% ipython --no-banner

In [1]: import numpy as np

In [2]: import numpy.linalg as la

In [3]: np.set_printoptions(suppress=True, linewidth=140)

In [4]: def rd(a):
   ...:     return np.round(a, 2) + 0
   ...: 

In [5]: other = np.array([[-1, -9], [7, 8]])

In [6]: F = np.kron(np.eye(2, dtype=int), other)

In [7]: F
Out[7]: 
array([[-1, -9,  0,  0],
       [ 7,  8,  0,  0],
       [ 0,  0, -1, -9],
       [ 0,  0,  7,  8]])

In [8]: # 2 blocks once reordered

In [9]: x0 = np.array([-3, -9, 3, 2])

In [10]: h = np.maximum(F @ x0, 0)

In [11]: np.flatnonzero(h > 1e-9)
Out[11]: array([0, 3])

In [12]: np.maximum(F @ x0, 0) - np.maximum(-F @ x0, 0)
Out[12]: array([ 84, -93, -21,  37])

In [13]: h
Out[13]: array([84,  0,  0, 37])

In [14]: F.T @ h
Out[14]: array([ -84, -756,  259,  296])

In [15]: np.tanh(F @ x0)
Out[15]: array([ 1., -1., -1.,  1.])

In [16]: P = np.triu(np.array([[4, 4, 2, 7], [0, -7, 0, -8], [-8, -3, 5, -8], [-8, 2, 7, 7]]), 1) + np.eye(4)

In [17]: other = P @ F @ la.inv(P)

In [18]: np.trace(other), np.trace(F)
Out[18]: (np.float64(14.0), np.int64(14))

In [19]: rd(la.det(other))
Out[19]: np.float64(3025.0)

In [20]: P @ F - F @ P
Out[20]: 
array([[ 28.,  36.,  49., -27.],
       [  0., -28., -70., -49.],
       [  0.,   0., -56., -72.],
       [  0.,   0.,   0.,  56.]])

In [21]: rng = np.random.default_rng(21967)

In [22]: labels = rng.permutation(4)

In [23]: labels
Out[23]: array([2, 1, 3, 0])

In [24]: other = F[labels][:, labels]

In [25]: np.diag(other)
Out[25]: array([-1,  8,  8, -1])

In [26]: rd(la.det(other)), rd(la.det(F[labels]))
Out[26]: (np.float64(3025.0), np.float64(3025.0))

In [27]: np.allclose(other, F)
Out[27]: False

In [28]: rd(np.sort(np.abs(la.eigvals(other))))
Out[28]: array([7.42, 7.42, 7.42, 7.42])
